% python3 -q
>>> import numpy as np
>>> from numpy import linalg as LA
>>> np.set_printoptions(precision=2, suppress=True, linewidth=120)
>>> rnd = lambda a: np.round(a, 2) + 0
>>> feats = np.load("run2.npy")
>>> feats
array([[ 5,  4,  8,  5, 11,  5,  3,  5,  5,  3,  8,  8],
       [ 5,  2,  2,  4,  2,  2,  4,  5,  1,  4,  2,  2],
       [10,  8,  5,  8,  7,  5,  8,  6,  1,  9,  6,  9],
       [13, 13,  9,  9, 14,  6,  9,  8,  9, 12, 14, 11],
       [ 4,  4,  7,  6,  6,  1,  2,  5,  4,  6,  5,  5],
       [ 6,  7,  7,  5, 13,  5,  8,  5,  6,  7,  6,  9],
       [ 5,  3,  1,  3,  5,  1,  1,  2,  4,  5,  3,  1],
       [ 6,  5,  6,  2,  9,  2,  4,  4,  7,  4,  8,  6],
       [ 4,  5,  3,  3,  5,  4,  6,  2,  0,  4,  6,  6],
       [ 2,  3,  0,  0,  2,  1,  3,  0,  0,  1,  1,  3],
       [ 7,  6,  1,  3,  7,  2,  4,  2,  4,  6,  4,  4],
       [ 3,  0,  0,  0,  3,  1,  0,  0,  2,  2,  3,  0],
       [ 0,  2,  2,  2,  3,  1,  1,  2,  3,  1,  2,  2],
       [ 7,  6,  2,  5,  7,  2,  4,  3,  4,  7,  3,  5],
       [ 2,  3,  1,  3,  2,  0,  1,  2,  2,  3,  0,  1],
       [ 3,  2,  4,  4,  5,  1,  2,  5,  4,  3,  2,  3],
       [ 4,  2,  5,  4,  3,  0,  1,  3,  1,  5,  3,  3],
       [ 5,  3,  1,  3,  5,  1,  1,  2,  4,  5,  3,  1],
       [14,  8,  4,  7, 15,  5,  8,  6,  9, 13,  6,  7],
       [ 1,  2,  3,  2,  1,  0,  0,  0,  0,  3,  3,  2],
       [ 3,  5,  7,  6,  6,  1,  1,  2,  2,  7,  6,  5],
       [12,  8,  6,  7, 12,  6, 10,  6,  3, 10,  9, 11],
       [ 4,  4,  4,  2,  4,  0,  2,  0,  2,  6,  6,  4],
       [ 5,  3,  3,  2,  3,  3,  4,  4,  2,  2,  5,  3],
       [ 4,  6,  3,  7,  7,  3,  3,  5,  5,  5,  2,  5],
       [ 2,  2,  0,  2,  0,  2,  3,  2,  0,  2,  2,  1],
       [ 7,  3,  6,  2,  7,  2,  1,  2,  4,  5,  9,  4],
       [ 3,  7,  6,  6, 11,  4,  5,  4,  7,  7,  5,  6],
       [ 4,  5,  0,  2,  2,  3,  6,  2,  0,  3,  3,  4],
       [ 2,  4,  2,  4,  3,  3,  4,  4,  3,  3,  4,  3],
       [ 7,  3,  5,  2,  8,  3,  5,  5,  5,  4,  3,  4],
       [ 5,  3,  2,  2,  4,  1,  4,  3,  1,  3,  1,  4],
       [ 3,  0,  3,  1,  6,  2,  0,  0,  2,  3,  6,  2],
       [ 8, 11,  6,  5, 14,  7, 12,  4,  7, 10, 11, 11],
       [ 2,  4,  6,  3,  7,  3,  3,  0,  2,  6,  6,  5],
       [ 5,  3,  5,  5, 11,  5,  2,  3,  5,  5,  8,  6],
       [ 6,  5,  1,  3,  8,  3,  4,  2,  6,  7,  3,  2],
       [ 3,  3,  3,  4,  3,  2,  1,  1,  0,  4,  3,  4],
       [ 7,  5,  5,  7, 11,  7,  5,  5,  5,  7, 10,  7],
       [ 3,  0,  0,  0,  3,  1,  0,  0,  2,  2,  3,  0],
       [ 3,  3,  5,  2,  6,  2,  2,  4,  5,  1,  5,  4],
       [ 4,  5,  1,  5,  2,  2,  4,  4,  2,  5,  2,  2],
       [ 7,  3,  5,  2,  8,  3,  5,  5,  5,  4,  3,  4]])
>>> Xc = (feats - feats.mean(axis=0)) / feats.std(axis=0)
>>> np.argwhere(np.abs(Xc) > 2)
array([[ 3,  0],
       [ 3,  1],
       [ 3,  2],
       [ 3,  3],
       [ 3,  4],
       [ 3,  7],
       [ 3,  8],
       [ 3,  9],
       [ 3, 10],
       [ 3, 11],
       [18,  0],
       [18,  4],
       [18,  8],
       [18,  9],
       [21,  0],
       [21,  6],
       [21, 11],
       [33,  1],
       [33,  4],
       [33,  5],
       [33,  6],
       [33, 10],
       [33, 11],
       [38,  5]])
>>> c = LA.lstsq(np.delete(Xc, 0, axis=1), Xc[:, 0])[0]
>>> np.abs(c).argmax()
np.int64(2)
>>> F = np.load("arr.npy")
>>> F
array([[-11.88,  -1.24,   1.96],
       [-16.18,  -2.76,   4.49],
       [ -1.88,  -2.07,   3.62],
       [ -9.38,  -9.6 ,  15.71],
       [ -2.41,  -0.83,   1.33],
       [ -9.23,  -5.78,   9.29],
       [-13.48,  -7.29,  11.8 ],
       [ -9.83,  -4.43,   7.02],
       [-11.42,  -2.51,   4.05],
       [ -0.77,  -1.14,   1.63],
       [-10.47,  -5.34,   8.85],
       [-16.  ,  -8.21,  13.19],
       [ -8.97,  -7.26,  11.71],
       [-12.72,  -2.31,   3.66]])
>>> Q, Rm = LA.qr(F)
>>> rnd(Q.T @ Q)
array([[1., 0., 0.],
       [0., 1., 0.],
       [0., 0., 1.]])
>>> np.trace(Q @ Q.T)
np.float64(3.0)
>>> rnd(Rm)
array([[ 40.03,  16.53, -26.73],
       [  0.  , -10.04,  16.37],
       [  0.  ,   0.  ,  -0.47]])
>>> X = np.loadtxt("layer4.csv", delimiter=",")
>>> X
array([[ 2.,  0.,  3.,  6.,  6.,  4.,  2.],
       [ 4.,  0.,  2.,  2.,  2.,  8.,  6.],
       [ 6.,  5.,  8.,  0.,  2.,  4.,  8.],
       [ 5.,  6.,  6.,  0.,  6.,  5.,  6.],
       [ 6.,  5.,  6.,  7.,  5.,  2.,  0.],
       [ 5.,  4.,  5.,  8.,  6.,  1.,  6.],
       [ 9.,  1.,  0.,  9.,  5.,  5.,  8.],
       [ 2.,  7.,  4.,  9.,  8.,  6.,  8.],
       [ 3.,  9.,  3.,  9.,  6.,  9.,  6.],
       [ 4.,  8.,  8.,  3.,  4.,  1.,  9.],
       [ 1.,  4.,  3.,  6.,  4.,  3.,  1.],
       [ 8.,  8.,  1.,  9.,  4.,  5.,  4.],
       [-2.,  0.,  1.,  4.,  4., -4., -4.]])
>>> np.abs(X).max()
np.float64(9.0)
>>> np.unravel_index(np.abs(X).argmax(), X.shape)
(np.int64(6), np.int64(0))
>>> rnd(LA.svd(X, compute_uv=False))
array([45.44, 14.74, 12.04,  8.8 ,  7.49,  6.42,  3.38])
>>> X.shape
(13, 7)
>>> X.sum(axis=1)
array([23., 24., 33., 34., 31., 35., 37., 44., 45., 37., 22., 39., -1.])
>>> np.count_nonzero(X)
np.int64(84)
>>> proj = X @ LA.solve(X.T @ X, X.T)
>>> rnd(LA.eigvalsh(proj))
array([0., 0., 0., 0., 0., 0., 1., 1., 1., 1., 1., 1., 1.])
>>> rnd(proj @ X[:, 3])
array([6., 2., 0., 0., 7., 8., 9., 9., 9., 3., 6., 9., 4.])
>>> Y = X / np.sqrt((X ** 2).mean(axis=1, keepdims=True))
>>> LA.matrix_rank(Y) == LA.matrix_rank(X)
np.True_
>>> rnd(Y[11])
array([1.3 , 1.3 , 0.16, 1.46, 0.65, 0.81, 0.65])
>>> rnd(LA.norm(Y, axis=1))
array([2.65, 2.65, 2.65, 2.65, 2.65, 2.65, 2.65, 2.65, 2.65, 2.65, 2.65, 2.65, 2.65])
>>> LA.matrix_rank(X - X.mean(axis=1, keepdims=True))
np.int64(6)
>>> A = np.loadtxt("case1.csv", delimiter=",")
>>> A
array([[13., 16., 38., 22., 27., 21.,  6., 21., 21., 16., 22., 12.],
       [ 6.,  7., 23., 11., 15., 11.,  0., 10., 15.,  7., 15.,  6.],
       [ 0.,  4., 11.,  5.,  4.,  3.,  0.,  4.,  6.,  4.,  8.,  4.],
       [ 2., 13., 20., 14., 10.,  9.,  4., 13.,  6., 13., 11., 10.],
       [ 1., 10., 17., 11.,  8.,  7.,  2., 10.,  6., 10., 10.,  8.],
       [ 4.,  1., 17.,  5., 11.,  7.,  0.,  4., 15.,  1., 13.,  2.],
       [ 1.,  4., 14.,  6.,  7.,  5.,  0.,  5.,  9.,  4., 10.,  4.],
       [ 4.,  7., 20., 10., 12.,  9.,  0.,  9., 12.,  7., 13.,  6.],
       [ 8.,  7., 26., 12., 18., 13.,  0., 11., 18.,  7., 17.,  6.],
       [ 7., 16., 29., 19., 18., 15.,  6., 18., 12., 16., 16., 12.],
       [ 1.,  4., 14.,  6.,  7.,  5.,  0.,  5.,  9.,  4., 10.,  4.],
       [ 0.,  7., 14.,  8.,  6.,  5.,  0.,  7.,  6.,  7.,  9.,  6.],
       [13., 16., 38., 22., 27., 21.,  6., 21., 21., 16., 22., 12.],
       [ 5., 16., 26., 18., 15., 13.,  6., 17.,  9., 16., 14., 12.],
       [10., 13., 32., 18., 22., 17.,  4., 17., 18., 13., 19., 10.],
       [10.,  7., 29., 13., 21., 15.,  0., 12., 21.,  7., 19.,  6.],
       [ 0.,  1., 11.,  3.,  5.,  3.,  0.,  2.,  9.,  1.,  9.,  2.],
       [ 6., 13., 26., 16., 16., 13.,  4., 15., 12., 13., 15., 10.],
       [10.,  7., 29., 13., 21., 15.,  0., 12., 21.,  7., 19.,  6.],
       [12., 13., 35., 19., 25., 19.,  4., 18., 21., 13., 21., 10.],
       [13., 16., 38., 22., 27., 21.,  6., 21., 21., 16., 22., 12.],
       [ 9.,  4., 26., 10., 19., 13.,  0.,  9., 21.,  4., 18.,  4.],
       [ 5.,  4., 20.,  8., 13.,  9.,  0.,  7., 15.,  4., 14.,  4.],
       [ 0.,  4., 11.,  5.,  4.,  3.,  0.,  4.,  6.,  4.,  8.,  4.],
       [ 3., 10., 20., 12., 11.,  9.,  2., 11.,  9., 10., 12.,  8.],
       [ 4.,  1., 17.,  5., 11.,  7.,  0.,  4., 15.,  1., 13.,  2.],
       [12., 13., 35., 19., 25., 19.,  4., 18., 21., 13., 21., 10.],
       [ 2., 13., 20., 14., 10.,  9.,  4., 13.,  6., 13., 11., 10.],
       [ 0.,  1.,  8.,  2.,  2.,  1.,  0.,  1.,  6.,  1.,  7.,  2.],
       [ 6., 13., 26., 16., 16., 13.,  4., 15., 12., 13., 15., 10.],
       [ 9., 10., 29., 15., 20., 15.,  2., 14., 18., 10., 18.,  8.],
       [ 0.,  1., 11.,  3.,  5.,  3.,  0.,  2.,  9.,  1.,  9.,  2.],
       [ 8., 13., 29., 17., 19., 15.,  4., 16., 15., 13., 17., 10.],
       [ 6.,  1., 20.,  6., 14.,  9.,  0.,  5., 18.,  1., 15.,  2.],
       [ 1., 10., 17., 11.,  8.,  7.,  2., 10.,  6., 10., 10.,  8.],
       [12., 13., 35., 19., 25., 19.,  4., 18., 21., 13., 21., 10.],
       [ 9., 16., 32., 20., 21., 17.,  6., 19., 15., 16., 18., 12.],
       [11., 16., 35., 21., 24., 19.,  6., 20., 18., 16., 20., 12.]])
>>> T = np.stack([A, 5 * A, A[::-1]])
>>> LA.matrix_rank(T)
array([5, 5, 5])
>>> rnd(LA.norm(T, axis=(1, 2)))
array([ 291.94, 1459.71,  291.94])
>>> LA.cond(A) > 100
np.True_
>>> LA.matrix_rank(A, rtol=0.1)
np.int64(2)
>>> f, g = A[36], A[33]
>>> f @ f
np.float64(3837.0)
>>> p = (f @ g) / (f @ f) * f
>>> rnd((g - p) @ f)
np.float64(0.0)
>>> LA.matrix_rank(np.outer(f, g))
np.int64(1)
>>> left, s, Vt = LA.svd(A)
>>> vecs = Vt[:(s > 1e-8).sum()]
>>> rng = np.random.default_rng(894)
>>> vec = A[23] + -3 * A[31] + rng.integers(2) * np.eye(12)[0]
>>> vec
array([  0.,   1., -22.,  -4., -11.,  -6.,   0.,  -2., -21.,   1., -19.,  -2.])
>>> rnd(np.diag(vecs.T @ vecs))
array([1.  , 0.24, 0.4 , 0.16, 0.52, 0.29, 1.  , 0.2 , 0.39, 0.24, 0.4 , 0.17])
>>> LA.matrix_rank(np.vstack([A, vec]))
np.int64(5)
>>> np.allclose(vecs.T @ vecs @ vec, vec)
True
